% ipython --no-banner

In [1]: import numpy as np

In [2]: from numpy import linalg as LA

In [3]: np.set_printoptions(suppress=True, linewidth=160)

In [4]: arr = np.array([[-0.4, -0.1, -0.1, 0.1, 0.1],
   ...:     [0.2, 2.2, 1.4, 1.2, 0.3],
   ...:     [0.2, 0.0, 1.2, 0.1, -0.6]])

In [5]: G = arr.T @ arr

In [6]: np.allclose(G, G.T)
Out[6]: True

In [7]: np.round(LA.svd(arr, compute_uv=False) ** 2, 2)
Out[7]: array([8.78, 1.48, 0.16])

In [8]: LA.matrix_rank(G)
Out[8]: np.int64(3)

In [9]: np.round(np.diag(G), 2)
Out[9]: array([0.24, 4.85, 3.41, 1.46, 0.46])

In [10]: rng = np.random.default_rng(370)

In [11]: labels = rng.integers(0, 2, 6)

In [12]: mat = np.triu((labels[:, None] == labels) & (rng.random((6, 6)) < 0.8), 1).astype(int)

In [13]: mat += mat.T

In [14]: mat
Out[14]: 
array([[0, 0, 0, 0, 0, 1],
       [0, 0, 1, 1, 1, 0],
       [0, 1, 0, 1, 0, 0],
       [0, 1, 1, 0, 1, 0],
       [0, 1, 0, 1, 0, 0],
       [1, 0, 0, 0, 0, 0]])

In [15]: # rank 5

In [16]: left, sv, vt = LA.svd(mat)

In [17]: sv.round(2) + 0
Out[17]: array([2.56, 1.56, 1.  , 1.  , 1.  , 0.  ])

In [18]: np.argmax(sv[:-1] / (sv[1:] + 1e-6)) + 1
Out[18]: np.int64(5)

In [19]: Y = left[:, :5] @ np.diag(sv[:5]) @ vt[:5]

In [20]: LA.matrix_rank(Y)
Out[20]: np.int64(5)

In [21]: np.round(np.abs(mat - Y).max(), 2)
Out[21]: np.float64(0.0)

In [22]: LA.matrix_rank(mat, rtol=0.05)
Out[22]: np.int64(5)

In [23]: u = np.array([3, 2])

In [24]: np.cross(mat[3, :3], mat[2, :3])
Out[24]: array([-1,  0,  0])

In [25]: np.correlate(mat[3], mat[2], "full")
Out[25]: array([0, 0, 0, 1, 1, 1, 2, 0, 1, 0, 0])

In [26]: vals, V = LA.eigh(mat)

In [27]: vals.round(2) + 0
Out[27]: array([-1.56, -1.  , -1.  ,  0.  ,  1.  ,  2.56])

In [28]: np.round(V @ np.diag(vals) @ V.T, 2) + 0
Out[28]: 
array([[0., 0., 0., 0., 0., 1.],
       [0., 0., 1., 1., 1., 0.],
       [0., 1., 0., 1., 0., 0.],
       [0., 1., 1., 0., 1., 0.],
       [0., 1., 0., 1., 0., 0.],
       [1., 0., 0., 0., 0., 0.]])

In [29]: np.round(np.abs(V[:, -1]), 2)
Out[29]: array([0.  , 0.56, 0.44, 0.56, 0.44, 0.  ])

In [30]: np.unique(vals.round(6) + 0, return_counts=True)[1]
Out[30]: array([1, 2, 1, 1, 1])

In [31]: np.round(LA.svd(mat, compute_uv=False), 2) + 0
Out[31]: array([2.56, 1.56, 1.  , 1.  , 1.  , 0.  ])

In [32]: np.allclose(mat, mat.T)
Out[32]: True

In [33]: np.trace(mat)
Out[33]: np.int64(0)

In [34]: np.allclose(mat @ mat.T, mat.T @ mat)
Out[34]: True

In [35]: mat.inv()
---------------------------------------------------------------------------
AttributeError                            Traceback (most recent call last)
Cell In[35], line 1
----> 1 mat.inv()

AttributeError: 'numpy.ndarray' object has no attribute 'inv'

In [36]: LA.determinant(mat)
---------------------------------------------------------------------------
AttributeError                            Traceback (most recent call last)
Cell In[36], line 1
----> 1 LA.determinant(mat)

AttributeError: module 'numpy.linalg' has no attribute 'determinant'

In [37]: mat @ mat
Out[37]: 
array([[1, 0, 0, 0, 0, 0],
       [0, 3, 1, 2, 1, 0],
       [0, 1, 2, 1, 2, 0],
       [0, 2, 1, 3, 1, 0],
       [0, 1, 2, 1, 2, 0],
       [0, 0, 0, 0, 0, 1]])

In [38]: W = np.array([[1, 2, 1, 1, 3],
    ...:     [1, 3, 3, 1, 0],
    ...:     [1, 3, 0, 2, 1],
    ...:     [1, 2, 1, 2, 1],
    ...:     [2, 0, 0, 3, 3],
    ...:     [2, 0, 3, 1, 0]])

In [39]: beta = np.array([2, 3, 2, 2, 2])

In [40]: H = np.maximum(mat @ W + beta, 0)

In [41]: (H > 0).astype(int)
Out[41]: 
array([[1, 1, 1, 1, 1],
       [1, 1, 1, 1, 1],
       [1, 1, 1, 1, 1],
       [1, 1, 1, 1, 1],
       [1, 1, 1, 1, 1],
       [1, 1, 1, 1, 1]])

In [42]: basis = np.array([[-2, 0], [2, 3], [0, 0], [-2, -3], [-3, 3]])

In [43]: (H @ basis).round(6).argmax(axis=1)
Out[43]: array([1, 1, 1, 1, 1, 1])

In [44]: data = np.load("data.npy")

In [45]: data
Out[45]: 
array([[ 0.3,  0.6,  0.2,  1. ],
       [ 0.6,  1.1, -0.6,  0.2],
       [-1.1,  1.3,  1.1, -0.4],
       [-0.8, -0.6, -0.6, -1.2],
       [ 1.2, -0.2,  0.9, -0.7],
       [-1.4, -1.2,  0. , -0.2],
       [-1.2, -0.3,  1.3, -0.3],
       [-0.7, -0.7, -1.3, -0.2],
       [ 0.2,  0.2, -1.7, -1.5],
       [-2.1, -0.8, -1.3,  0.9],
       [ 0.9, -0.5,  0.9, -0.8],
       [ 0.1,  0.6, -1.7,  0.4],
       [-0.4,  0.3, -0.2,  1.3],
       [-0.7, -1.6,  0.6,  2.3],
       [-0.9,  0.2, -2.1, -1.7],
       [-0.6, -0.6,  0.4,  0.4],
       [ 0.3, -0.3,  0.2, -0.9],
       [-0.9,  0.6,  1. ,  1.6],
       [-1.2,  0.8,  0. , -0.3],
       [-0.2, -0.8,  0.2, -0.8],
       [ 1.6,  1.9, -1.8, -0.4],
       [ 0.7,  1.7, -0.9,  0.1],
       [ 0.9, -1.1,  0.7,  0. ],
       [ 0.7,  0. , -1.5,  1.4],
       [-1. ,  0.9, -1.2,  0.4],
       [ 0.1, -0.1,  1.1,  0.4],
       [14. , -2. , 26. ,  2. ],
       [ 1.6,  0.3,  0.8, -0.7],
       [-0.4, -0.1, -1.3,  1.3],
       [-0.7,  0.8, -1.6, -0.4],
       [-0.7, -0.6, -0.2, -0.2]])

In [46]: labels = data[:, 1] > np.median(data[:, 1])

In [47]: u = data[labels].mean(axis=0) - data[~labels].mean(axis=0)

In [48]: u.round(2)
Out[48]: array([-0.56,  1.47, -2.4 , -0.06])

In [49]: round((((data - data.mean(axis=0)) @ u > 0) == labels).mean(), 2)
Out[49]: np.float64(0.71)
